$ python -q
>>> import numpy as np
>>> np.set_printoptions(precision=2, suppress=True, linewidth=200)
>>> X = np.load("out17.npy")
>>> X
array([[0.5, 0. , 0.5],
       [0. , 1. , 0. ],
       [0. , 0. , 1. ]])
>>> ang = np.radians(180)
>>> Rm = np.eye(3)
>>> Rm[0, 0] = Rm[1, 1] = np.cos(ang)
>>> Rm[0, 1], Rm[1, 0] = -np.sin(ang), np.sin(ang)
>>> Rm.round(2) + 0
array([[-1.,  0.,  0.],
       [ 0., -1.,  0.],
       [ 0.,  0.,  1.]])
>>> Y = X @ Rm.T
>>> np.allclose(np.linalg.norm(X, axis=1), np.linalg.norm(Y, axis=1))
True
>>> Y.round(2) + 0
array([[-0.5,  0. ,  0.5],
       [ 0. , -1. ,  0. ],
       [ 0. ,  0. ,  1. ]])
>>> np.allclose(X @ X.T, Y @ Y.T)
True
>>> np.abs(Y - X).max(axis=0)
array([1., 2., 0.])
>>> u = np.array([0, 3, 0])
>>> Y = X + np.outer(u, np.eye(3)[2])
>>> Y
array([[0.5, 0. , 0.5],
       [0. , 1. , 3. ],
       [0. , 0. , 1. ]])
>>> round(np.linalg.det(Y) / np.linalg.det(X), 2), np.round(1 + np.linalg.solve(X, u)[2], 2)
(np.float64(1.0), np.float64(1.0))
>>> np.linalg.matrix_rank(np.linalg.inv(Y) - np.linalg.inv(X), tol=1e-8)
np.int64(1)
>>> np.linalg.matrix_power(X - np.diag(np.diag(X)), 3)
array([[0., 0., 0.],
       [0., 0., 0.],
       [0., 0., 0.]])
>>> np.linalg.matrix_rank(X - X[0, 0] * np.eye(3))
np.int64(2)
>>> [int(np.linalg.matrix_rank(np.linalg.matrix_power(X, p))) for p in range(1, 4)]
[3, 3, 3]
>>> evals, evecs = np.linalg.eig(X)
>>> np.sort(np.linalg.eigvals(np.linalg.inv(X)))
array([1., 1., 2.])
>>> np.sort(np.linalg.eigvals(X @ X))
array([0.25, 1.  , 1.  ])
>>> left, s, vt = np.linalg.svd(X, full_matrices=False)
>>> np.abs(vt[0])
array([0.23, 0.  , 0.97])
>>> s
array([1.14, 1.  , 0.44])
>>> np.allclose(left * s @ vt, X)
True
>>> (s > 1e-8).sum()
np.int64(3)
>>> np.round(left.T @ X @ vt.T, 2) + 0
array([[1.14, 0.  , 0.  ],
       [0.  , 1.  , 0.  ],
       [0.  , 0.  , 0.44]])
>>> s / s[0]
array([1.  , 0.87, 0.38])
>>> J = np.loadtxt("case9.csv", delimiter=",")
>>> J
array([[ 1.,  1.,  1.,  1., -1., -1., -1., -1.],
       [ 1., -1., -1.,  1.,  1., -1., -1.,  1.],
       [ 1., -1.,  1., -1.,  1., -1.,  1., -1.],
       [ 1.,  1., -1., -1.,  1.,  1., -1., -1.]])
>>> rng = np.random.default_rng(677)
>>> Y = J + rng.integers(-2, 3, (4, 1)) @ rng.integers(-2, 3, (1, 8))
>>> Y
array([[ 1.,  0.,  1.,  0., -1.,  1., -1., -2.],
       [ 1., -3., -1., -1.,  1.,  3., -1., -1.],
       [ 1.,  1.,  1.,  1.,  1., -5.,  1.,  1.],
       [ 1.,  2., -1.,  0.,  1., -1., -1.,  0.]])
>>> np.round(np.linalg.svd(Y - J, compute_uv=False), 2) + 0
array([8.37, 0.  , 0.  , 0.  ])
>>> Y - J
array([[ 0., -1.,  0., -1.,  0.,  2.,  0., -1.],
       [ 0., -2.,  0., -2.,  0.,  4.,  0., -2.],
       [ 0.,  2.,  0.,  2.,  0., -4.,  0.,  2.],
       [ 0.,  1.,  0.,  1.,  0., -2.,  0.,  1.]])
>>> W1 = np.array([[2, 1], [0, 0], [3, 1], [3, 3], [0, 0], [0, 2], [1, 0], [0, 2]])
>>> beta = np.array([2, 3])
>>> H = np.maximum(J @ W1 + beta, 0)
>>> np.linalg.matrix_rank(H)
np.int64(2)
>>> (H > 0).astype(int)
array([[1, 1],
       [1, 1],
       [1, 0],
       [0, 0]])
>>> H
array([[9., 4.],
       [3., 6.],
       [5., 0.],
       [0., 0.]])
>>> basis = np.array([[1, -3, 3], [-2, 3, -3]])
>>> (H @ basis).round(6).argmax(axis=1)
array([2, 1, 2, 0])
>>> W1 @ basis
array([[ 0, -3,  3],
       [ 0,  0,  0],
       [ 1, -6,  6],
       [-3,  0,  0],
       [ 0,  0,  0],
       [-4,  6, -6],
       [ 1, -3,  3],
       [-4,  6, -6]])
>>> H @ basis
array([[  1., -15.,  15.],
       [ -9.,   9.,  -9.],
       [  5., -15.,  15.],
       [  0.,   0.,   0.]])
>>> W0 = np.load("w.npy")
>>> W0
array([[-3, -2, -1,  0],
       [ 1,  2,  3,  4],
       [ 5,  6,  7,  8],
       [ 9, 10, 11, 12]])
>>> Y = J / np.linalg.norm(J, axis=1)
Traceback (most recent call last):
  File "<python-input-51>", line 1, in <module>
    Y = J / np.linalg.norm(J, axis=1)
        ~~^~~~~~~~~~~~~~~~~~~~~~~~~~~
ValueError: operands could not be broadcast together with shapes (4,8) (4,) 
>>> Y = J / np.linalg.norm(J, axis=1, keepdims=True)
>>> G = Y @ Y.T
>>> (np.abs(G) > 0.9).astype(int)
array([[1, 0, 0, 0],
       [0, 1, 0, 0],
       [0, 0, 1, 0],
       [0, 0, 0, 1]])
>>> (G - 2 * np.eye(4)).round(6).argmax(axis=1)
array([1, 0, 0, 0])
>>> np.degrees(np.arccos(np.clip(G[1, 0], -1, 1)))
np.float64(90.0)
>>> G.round(2) + 0
array([[1., 0., 0., 0.],
       [0., 1., 0., 0.],
       [0., 0., 1., 0.],
       [0., 0., 0., 1.]])
>>> left, s, vt = np.linalg.svd(W0)
>>> np.argmax(s[:-1] / (s[1:] + 1e-6)) + 1
np.int64(2)
>>> Y = left[:, :2] @ np.diag(s[:2]) @ vt[:2]
>>> np.linalg.matrix_rank(W0, rtol=0.05)
np.int64(2)
>>> np.round(np.abs(W0 - Y).max(), 2)
np.float64(0.0)
>>> np.linalg.matrix_rank(Y)
np.int64(2)
>>> np.round(np.trace(np.linalg.pinv(W0) @ W0), 2)
np.float64(2.0)
>>> np.linalg.lstsq(W0[:-1].T, W0[-1])[2]
np.int32(2)
>>> lab = rng.integers(0, 2, 3)
>>> feats = np.array([[1, 1, 2], [-2, 1, 2], [1, 1, 0]]) * (lab[:, None] == lab)
>>> feats
array([[ 1,  1,  2],
       [-2,  1,  2],
       [ 1,  1,  0]])
>>> vec = np.array([2, -1, 1])
>>> y = feats @ vec
>>> beta, lr = np.zeros(3), 1 / np.linalg.norm(feats, 2) ** 2
>>> for i in range(25):
...     beta -= lr * feats.T @ (feats @ beta - y)
...     if i % 5 == 0: print(i, round(np.linalg.norm(feats @ beta - y), 2))
... 
0 2.35
5 0.95
10 0.71
15 0.54
20 0.41
>>> beta
array([ 1.92, -0.65,  0.79])
>>> q, evecs = np.linalg.qr(feats[:, :1])[0], np.linalg.qr(feats[:, 1:])[0]
>>> s = np.linalg.svd(q.T @ evecs, compute_uv=False)
>>> s
array([0.5])
>>> (s > 0.9).sum()
np.int64(0)
>>> W1 = np.array([[1, 5, 2, 0, 2], [4, 3, 5, 4, 3], [2, 5, 2, 2, 2]])
>>> beta = np.array([1, 2, 2, 0, -2])
>>> H = np.maximum(feats @ W1 + beta, 0)
>>> (H > 0).mean(axis=0)
array([1., 1., 1., 1., 1.])
>>> basis = np.array([[0, 5, -5], [7, 8, -4], [5, 8, 0], [6, 5, -4], [8, 3, 4]])
>>> H @ basis
array([[ 309,  375, -134],
       [ 126,  174,  -83],
       [ 163,  211,  -74]])
>>> G = feats.T @ feats
>>> np.diag(G)
array([6, 3, 8])
>>> np.linalg.eigvalsh(G)[::-1]
array([10.86,  5.54,  0.6 ])
>>> E = np.load("run0.npy")
>>> E
array([[1. , 0. ],
       [0.5, 0.5]])
>>> u = np.array([3, 0, 1])
>>> np.array([np.convolve(row, u, "same") for row in J])
array([[ 3.,  4.,  4., -2., -2., -4., -4., -1.],
       [-3., -2.,  2.,  2., -2., -2.,  2., -1.],
       [-3.,  4., -4.,  4., -4.,  4., -4.,  1.],
       [ 3., -2., -2.,  2.,  2., -2., -2., -1.]])
>>> np.convolve(J[1], u)
array([ 3., -3., -2.,  2.,  2., -2., -2.,  2., -1.,  1.])
>>> np.round(np.linalg.matrix_power(E, 100), 2) + 0
array([[1., 0.],
       [1., 0.]])
>>> E @ np.ones(2)
array([1., 1.])
>>> np.sort(np.abs(np.linalg.eigvals(E)))[::-1]
array([1. , 0.5])
>>> p = np.eye(2)[1]
>>> for _ in range(5):
...     p = p @ E
...     print(p.round(2))
... 
[0.5 0.5]
[0.75 0.25]
[0.88 0.12]
[0.94 0.06]
[0.97 0.03]
>>> [int(np.linalg.matrix_rank(np.linalg.matrix_power(E, p))) for p in range(1, 3)]
[2, 2]
>>> np.prod(np.diag(E)), np.round(np.linalg.det(E), 2)
(np.float64(0.5), np.float64(0.5))
>>> E @ E
array([[1.  , 0.  ],
       [0.75, 0.25]])
>>> A = np.load("x.npy")
>>> A
array([[-1,  3, -3,  0],
       [ 1, -2,  0, -2],
       [ 1,  3,  0,  1]])
>>> vec = np.array([3, -3, -2])
>>> (X @ vec).argmax()
np.int64(0)
>>> np.sign((X @ vec).round(6))
array([ 1., -1., -1.])
>>> Y = A / np.linalg.norm(A, axis=1, keepdims=True)
>>> G = Y @ Y.T
>>> np.argwhere(np.triu(np.abs(G) > 0.95, 1))
array([], shape=(0, 2), dtype=int64)
>>> (G - 2 * np.eye(3)).round(6).argmax(axis=1)
array([2, 0, 0])
>>> round(float(np.degrees(np.arccos(np.clip(G[2, 0], -1, 1)))), 2)
56.4
>>> Y = A[0, 0] * A[1:] - np.outer(A[1:, 0], A[0])
>>> Y
array([[ 0, -1,  3,  2],
       [ 0, -6,  3, -1]])
>>> np.linalg.matrix_rank(Y), np.linalg.matrix_rank(A)
(np.int64(2), np.int64(3))
>>> A[:, 0] / A[0, 0]
array([ 1., -1., -1.])
>>> def softmax(z):
...     e = np.exp(z - z.max(axis=-1, keepdims=True))
...     return e / e.sum(axis=-1, keepdims=True)
... 
>>> softmax(A[2] + 2)
array([0.1 , 0.76, 0.04, 0.1 ])
>>> softmax(A).sum(axis=1)
array([1., 1., 1.])
>>> att = A @ A.T / np.sqrt(4)
>>> softmax(att)[2] @ A
array([ 0.64,  3.  , -0.55,  0.82])
>>> np.round(softmax(att + np.triu(np.full(att.shape, -np.inf), 1)), 2) + 0
array([[1.  , 0.  , 0.  ],
       [0.  , 1.  , 0.  ],
       [0.18, 0.  , 0.82]])
>>> K = np.loadtxt("sample6.csv", delimiter=",")
>>> K
array([[0., 1., 1.],
       [1., 0., 1.],
       [1., 1., 0.]])
>>> np.argwhere(np.triu(K))
array([[0, 1],
       [0, 2],
       [1, 2]])
>>> K @ K
array([[2., 1., 1.],
       [1., 2., 1.],
       [1., 1., 2.]])
>>> np.trace(K @ K @ K) // 6
np.float64(1.0)
>>> low = np.diag(K.sum(axis=1)) - K
>>> (np.linalg.eigvalsh(low) < 1e-8).sum()
np.int64(1)
>>> np.round(np.linalg.eigvalsh(low), 2) + 0
array([0., 3., 3.])
>>> low @ np.ones(3)
array([0., 0., 0.])
>>> q, Rm = np.linalg.qr(K)
>>> q
array([[ 0.  ,  0.82, -0.58],
       [-0.71, -0.41, -0.58],
       [-0.71,  0.41,  0.58]])
>>> round(float(abs(Rm[0, 0])), 2), round(float(np.linalg.norm(K[:, 0])), 2)
(1.41, 1.41)
>>> np.abs(np.diag(Rm))
array([1.41, 1.22, 1.15])
>>> Rm
array([[-1.41, -0.71, -0.71],
       [ 0.  ,  1.22,  0.41],
       [ 0.  ,  0.  , -1.15]])
>>> np.round(np.linalg.det(K.T), 2)
np.float64(2.0)
>>> np.linalg.eigvals(K)
array([-1.,  2., -1.])
>>> np.einsum("ii->", K)
np.float64(0.0)
>>> round(np.linalg.det(2 * K), 2), np.round(np.linalg.det(K), 2)
(np.float64(16.0), np.float64(2.0))
>>> np.round(np.poly(K), 2) + 0
array([ 1.,  0., -3., -2.])
>>> round(float(np.linalg.det(K[::-1])), 2)
-2.0
>>> F = np.array([[-4, 4, 5, 5], [4, -4, 4, 5], [5, 4, -4, 4], [5, 5, 4, -4]])
>>> F
array([[-4,  4,  5,  5],
       [ 4, -4,  4,  5],
       [ 5,  4, -4,  4],
       [ 5,  5,  4, -4]])
>>> evals, evecs = np.linalg.eig(F)
>>> np.sort(np.linalg.eigvals(F @ F))
array([54.49, 72.49, 90.51, 92.51])
>>> np.round(F @ evecs[:, 0] - evals[0] * evecs[:, 0], 2) + 0
array([0., 0., 0., 0.])
>>> np.sort(np.linalg.eigvals(F.T))
array([-9.62, -8.51, -7.38,  9.51])
>>> np.sort(np.linalg.eigvals(np.linalg.inv(F)))
array([-0.14, -0.12, -0.1 ,  0.11])
>>> evals
array([ 9.51, -7.38, -9.62, -8.51])
